In [1]: import numpy as np

In [2]: import numpy.linalg as la

In [3]: np.set_printoptions(precision=2, suppress=True, linewidth=160)

In [4]: u = np.array([2, 3, 2, 0])

In [5]: E = u[np.abs(np.subtract.outer(np.arange(4), np.arange(4)))]

In [6]: E
Out[6]: 
array([[2, 3, 2, 0],
       [3, 2, 3, 2],
       [2, 3, 2, 3],
       [0, 2, 3, 2]])

In [7]: # symmetric

In [8]: B = E[0, 0] * E[1:] - np.outer(E[1:, 0], E[0])

In [9]: B
Out[9]: 
array([[ 0, -5,  0,  4],
       [ 0,  0,  0,  6],
       [ 0,  4,  6,  4]])

In [10]: la.matrix_rank(B), la.matrix_rank(E)
Out[10]: (np.int64(3), np.int64(4))

In [11]: np.flatnonzero(~B.round(6).any(axis=1))
Out[11]: array([], dtype=int64)

In [12]: E[:, 0] / E[0, 0]
Out[12]: array([1. , 1.5, 1. , 0. ])

In [13]: arr = np.loadtxt("m.csv", delimiter=",")

In [14]: arr
Out[14]: 
array([[ 1.1,  2.8, -0.7, -0.1],
       [-1.5, -0.2, -0.9, -1.6],
       [-1.1,  0.3, -1.5,  0.1],
       [-0.7, -1.5,  0.5, -1.8],
       [-0.9, -0.1, -2.1, -0.6],
       [ 0.5,  1. ,  0.1, -1.2],
       [ 1.6,  0.2,  0.3, -0.1],
       [ 0.5, -0.9, -1.3, -0.5],
       [-0.6, -0.8,  0.4,  1.1],
       [ 1.7,  0.2,  0.3,  0.8],
       [-1.6,  0.4,  0.2, -0.3],
       [-0.8, -0.2, -2.8, -0.2],
       [-0.4,  0.8,  0.4,  1.8],
       [-0.6, -1. , -0.7, -0.2],
       [ 2.5,  5.5,  1. , -4. ],
       [ 0.3,  0.3,  0. ,  0.6],
       [ 1.1, -1.1, -0.5,  2. ],
       [ 0.1, -0.5, -0.3, -0.5],
       [ 0.5,  0.9, -1.3,  0. ],
       [-0.5, -1.1,  0.3,  2.2],
       [-0.2,  0.2, -0.5, -1.5]])

In [15]: G = np.cov(arr, rowvar=False)

In [16]: G
Out[16]: 
array([[ 1.2 ,  0.92,  0.39, -0.23],
       [ 0.92,  2.36,  0.34, -1.13],
       [ 0.39,  0.34,  0.91, -0.05],
       [-0.23, -1.13, -0.05,  2.  ]])

In [17]: np.median(arr, axis=0)
Out[17]: array([-0.2,  0.2, -0.3, -0.2])

In [18]: np.argsort(-arr.std(axis=0).round(6), kind="stable")
Out[18]: array([1, 3, 0, 2])

In [19]: round(np.corrcoef(arr[:, 1], arr[:, 2])[0, 1], 2)
Out[19]: np.float64(0.23)

In [20]: np.corrcoef(arr.T)
Out[20]: 
array([[ 1.  ,  0.55,  0.37, -0.15],
       [ 0.55,  1.  ,  0.23, -0.52],
       [ 0.37,  0.23,  1.  , -0.03],
       [-0.15, -0.52, -0.03,  1.  ]])
